% python3 -q
>>> import numpy as np
>>> np.set_printoptions(precision=3, suppress=True, linewidth=200, legacy="1.25")
>>> rnd = lambda a: np.round(a, 3) + 0
>>> J = np.loadtxt("layer10.csv", delimiter=",")
>>> J
array([[ 2.951, -1.574, -0.349,  0.234, -0.284, -1.286],
       [ 2.791, -1.868, -0.007, -0.177, -0.048, -0.659],
       [ 2.703, -1.857,  0.375, -0.26 , -0.055, -1.263],
       [ 2.479, -1.805,  0.317,  0.093, -0.035, -1.401],
       [ 3.08 , -1.753,  0.066, -0.161,  0.159, -1.19 ],
       [ 3.238, -2.37 ,  0.098,  0.086,  0.305, -0.903],
       [-1.097, -0.617, -2.837, -0.761, -3.187, -2.708],
       [-1.041, -0.054, -3.461, -0.799, -3.134, -3.303],
       [-1.173,  0.302, -2.991, -1.014, -2.953, -3.033],
       [-1.275,  0.134, -3.072, -0.885, -3.156, -3.074],
       [-1.389,  0.365, -2.794, -0.815, -3.12 , -3.398],
       [-0.739,  0.091, -3.316, -1.086, -2.531, -2.93 ],
       [-2.847, -0.205,  2.893,  1.639, -2.103,  1.43 ],
       [-2.57 ,  0.26 ,  2.665,  1.956, -1.977,  1.231],
       [-2.928,  0.045,  3.318,  2.333, -2.048,  1.229],
       [-2.415,  0.068,  3.2  ,  2.403, -1.726,  1.206],
       [-3.127,  0.278,  2.872,  1.978, -1.724,  0.994],
       [-2.803,  0.424,  3.124,  1.984, -2.066,  1.006]])
>>> basis = J[[5, 1]].astype(float)
>>> for _ in range(4):
...     lab = np.linalg.norm(J[:, None] - basis, axis=-1).argmin(axis=1)
...     basis = np.array([J[lab == j].mean(axis=0) for j in range(2)])
... 
>>> lab
array([0, 0, 0, 0, 0, 0, 1, 1, 1, 1, 1, 1, 1, 1, 1, 1, 1, 1])
>>> rnd(basis[1] - basis[0])
array([-4.824,  1.962, -0.117,  0.609, -2.484,  0.171])
>>> np.bincount(lab)
array([ 6, 12])
>>> Xc = J - J.mean(axis=0)
>>> left, sig, VT = np.linalg.svd(Xc, full_matrices=False)
>>> rnd(sig ** 2 / (sig ** 2).sum())
array([0.619, 0.372, 0.004, 0.002, 0.002, 0.001])
>>> np.abs(left[:, 0]).argmax()
14
>>> rnd(VT[0] * np.sign(VT[0, np.abs(VT[0]).argmax()]))
array([-0.397,  0.096,  0.684,  0.358,  0.013,  0.487])
>>> (np.sign(left[:, 0]) == np.sign(left[0, 0])).astype(int)
array([1, 1, 1, 1, 1, 1, 1, 1, 1, 1, 1, 1, 0, 0, 0, 0, 0, 0])
>>> np.abs(VT[0]).argmax()
2
>>> Xc = (J - J.mean(axis=0)) / J.std(axis=0)
>>> rnd(Xc.std(axis=0))
array([1., 1., 1., 1., 1., 1.])
>>> coef = np.linalg.lstsq(np.delete(Xc, 1, axis=1), Xc[:, 1])[0]
>>> np.abs(coef).argmax()
0
>>> rnd(coef)
array([-1.389, -0.251,  0.279,  0.443, -0.534])
>>> rnd(1 - np.var(Xc[:, 1] - np.delete(Xc, 1, axis=1) @ coef))
0.945
>>> x0 = np.array([-2, 2, -2, 3, 2, 3])
>>> y = J @ x0
>>> rnd(np.linalg.pinv(J) @ J)
array([[1., 0., 0., 0., 0., 0.],
       [0., 1., 0., 0., 0., 0.],
       [0., 0., 1., 0., 0., 0.],
       [0., 0., 0., 1., 0., 0.],
       [0., 0., 0., 0., 1., 0.],
       [0., 0., 0., 0., 0., 1.]])
>>> rnd(np.linalg.solve(J.T @ J, J.T @ y))
array([-2.,  2., -2.,  3.,  2.,  3.])
>>> rng = np.random.default_rng(4496)
>>> y = y + 0.05 * rng.normal(size=18)
>>> rnd(y)
array([-12.068, -11.913, -14.505, -13.248, -13.603, -13.254, -10.131,  -9.663,  -9.083,  -9.248,  -9.748,  -8.752,   4.478,   5.925,   5.813,   5.985,   6.448,   5.059])
>>> coef, *_ = np.linalg.lstsq(J, y)
>>> rnd(np.linalg.norm(y - J @ coef))
0.154
>>> rnd(coef)
array([-1.956,  2.053, -2.002,  2.981,  1.951,  3.033])
>>> coef.round()
array([-2.,  2., -2.,  3.,  2.,  3.])
>>> t = np.radians(36)
>>> r_ = np.eye(6)
>>> r_[4, 4] = r_[2, 2] = np.cos(t)
>>> r_[4, 2], r_[2, 4] = -np.sin(t), np.sin(t)
>>> rnd(r_)
array([[ 1.   ,  0.   ,  0.   ,  0.   ,  0.   ,  0.   ],
       [ 0.   ,  1.   ,  0.   ,  0.   ,  0.   ,  0.   ],
       [ 0.   ,  0.   ,  0.809,  0.   ,  0.588,  0.   ],
       [ 0.   ,  0.   ,  0.   ,  1.   ,  0.   ,  0.   ],
       [ 0.   ,  0.   , -0.588,  0.   ,  0.809,  0.   ],
       [ 0.   ,  0.   ,  0.   ,  0.   ,  0.   ,  1.   ]])
>>> out = J @ r_.T
>>> np.allclose(np.linalg.norm(J, axis=1), np.linalg.norm(out, axis=1))
True
>>> rnd(np.abs(out - J).max(axis=0))
array([0.   , 0.   , 1.837, 0.   , 2.633, 0.   ])
>>> rnd(np.linalg.det(r_)), rnd(np.trace(r_))
(1.0, 5.618)
>>> np.allclose(J @ J.T, out @ out.T)
True
>>> rnd(np.linalg.svd(J, compute_uv=False)), rnd(np.linalg.svd(out, compute_uv=False))
(array([14.684, 12.476,  6.878,  1.15 ,  0.826,  0.598]), array([14.684, 12.476,  6.878,  1.15 ,  0.826,  0.598]))
